$ ipython --no-banner

In [1]: import numpy as np

In [2]: np.set_printoptions(precision=2, suppress=True, linewidth=140)

In [3]: rd = lambda a: np.round(a, 2) + 0

In [4]: m1 = np.load("mat.npy")

In [5]: m1
Out[5]: 
array([[  1.69,   0.49,  -0.48],
       [ -2.52,   0.99,  -0.24],
       [ 13.14,  -1.33,  -0.07],
       [ -3.52,   0.17,   1.03],
       [  7.83,  -0.45,  -1.06],
       [ 19.35,  -2.77,  -0.18],
       [ -6.62,   1.15,  -1.1 ],
       [  2.73,   0.9 ,  -2.34],
       [ -2.61,   0.24,  -0.28],
       [ 14.43,  -2.22,   1.69],
       [  2.64,   0.35,  -1.48],
       [ 10.12,  -0.96,  -0.57],
       [  6.1 ,  -3.38,   7.32],
       [ -6.34,   0.81,   0.65],
       [  2.1 ,  -0.59,   0.44],
       [  8.97,  -1.4 ,  -0.18],
       [ -2.  ,  -0.42,   1.1 ],
       [ -2.29,   1.95,  -3.85],
       [ -8.17,   1.04,  -1.28],
       [ -5.23,   0.08,   0.79],
       [  2.95,  -0.14,  -0.19],
       [  4.29,  -0.64,  -0.27],
       [-13.26,   2.33,  -1.49],
       [ -6.01,   0.99,   2.13],
       [  8.5 ,  -1.66,   0.91],
       [  1.84,  -0.18,   1.06],
       [  8.86,  -2.04,   1.41],
       [ 12.6 ,  -1.57,  -0.47]])

In [6]: cent = m1[[14, 7]].astype(float)

In [7]: for _ in range(4):
   ...:     idx = np.linalg.norm(m1[:, None] - cent, axis=-1).argmin(axis=1)
   ...:     cent = np.array([m1[idx == j].mean(axis=0) for j in range(2)])
   ...: 

In [8]: idx
Out[8]: array([0, 0, 1, 0, 1, 1, 0, 0, 0, 1, 0, 1, 1, 0, 0, 1, 0, 0, 0, 0, 0, 1, 0, 0, 1, 0, 1, 1])

In [9]: rd(cent)
Out[9]: 
array([[-2.62,  0.6 , -0.33],
       [10.38, -1.67,  0.78]])

In [10]: np.bincount(idx)
Out[10]: array([17, 11])

In [11]: [round(float(x), 2) for x in np.linalg.svd(cent, compute_uv=False)[:3]]
Out[11]: [10.88, 0.21]

In [12]: np.linalg.cond(cent) > 100
Out[12]: np.False_

In [13]: np.argsort(-np.linalg.norm(cent, axis=0).round(6), kind="stable")[:3]
Out[13]: array([0, 1, 2])

In [14]: rng = np.random.default_rng(9330)

In [15]: idx = rng.integers(0, 2, 9)

In [16]: feats = (idx[:, None] == idx) * 4 + np.eye(9)

In [17]: print(feats)
[[5. 4. 4. 0. 4. 4. 4. 4. 0.]
 [4. 5. 4. 0. 4. 4. 4. 4. 0.]
 [4. 4. 5. 0. 4. 4. 4. 4. 0.]
 [0. 0. 0. 5. 0. 0. 0. 0. 4.]
 [4. 4. 4. 0. 5. 4. 4. 4. 0.]
 [4. 4. 4. 0. 4. 5. 4. 4. 0.]
 [4. 4. 4. 0. 4. 4. 5. 4. 0.]
 [4. 4. 4. 0. 4. 4. 4. 5. 0.]
 [0. 0. 0. 4. 0. 0. 0. 0. 5.]]

In [18]: vals, evecs = np.linalg.eigh(feats)

In [19]: vec = np.array([8, 5, 2, 0, 8, 4, 6, 5, 3])

In [20]: np.abs(feats).sum(axis=1).max(), rd(np.abs(vals).max())
Out[20]: (np.float64(29.0), np.float64(29.0))

In [21]: rd(evecs * np.maximum(vals, 0) @ evecs.T)
Out[21]: 
array([[5., 4., 4., 0., 4., 4., 4., 4., 0.],
       [4., 5., 4., 0., 4., 4., 4., 4., 0.],
       [4., 4., 5., 0., 4., 4., 4., 4., 0.],
       [0., 0., 0., 5., 0., 0., 0., 0., 4.],
       [4., 4., 4., 0., 5., 4., 4., 4., 0.],
       [4., 4., 4., 0., 4., 5., 4., 4., 0.],
       [4., 4., 4., 0., 4., 4., 5., 4., 0.],
       [4., 4., 4., 0., 4., 4., 4., 5., 0.],
       [0., 0., 0., 4., 0., 0., 0., 0., 5.]])

In [22]: rd(np.linalg.eigvalsh(feats[1:, 1:]))
Out[22]: array([ 1.,  1.,  1.,  1.,  1.,  1.,  9., 25.])

In [23]: rd(vec @ feats @ vec / (vec @ vec)), rd(vals[0]), rd(vals[-1])
Out[23]: (np.float64(24.92), np.float64(1.0), np.float64(29.0))

In [24]: vec = np.ones(9)

In [25]: for _ in range(5):
    ...:     vec = feats @ vec
    ...:     vec /= np.linalg.norm(vec)
    ...:     print(round(vec @ feats @ vec, 2))
    ...: 
28.46
28.95
28.99
29.0
29.0

In [26]: rd(vec)
Out[26]: array([0.38, 0.38, 0.38, 0.  , 0.38, 0.38, 0.38, 0.38, 0.  ])

In [27]: print(rd(np.linalg.eigvalsh(feats)[-1]))
29.0
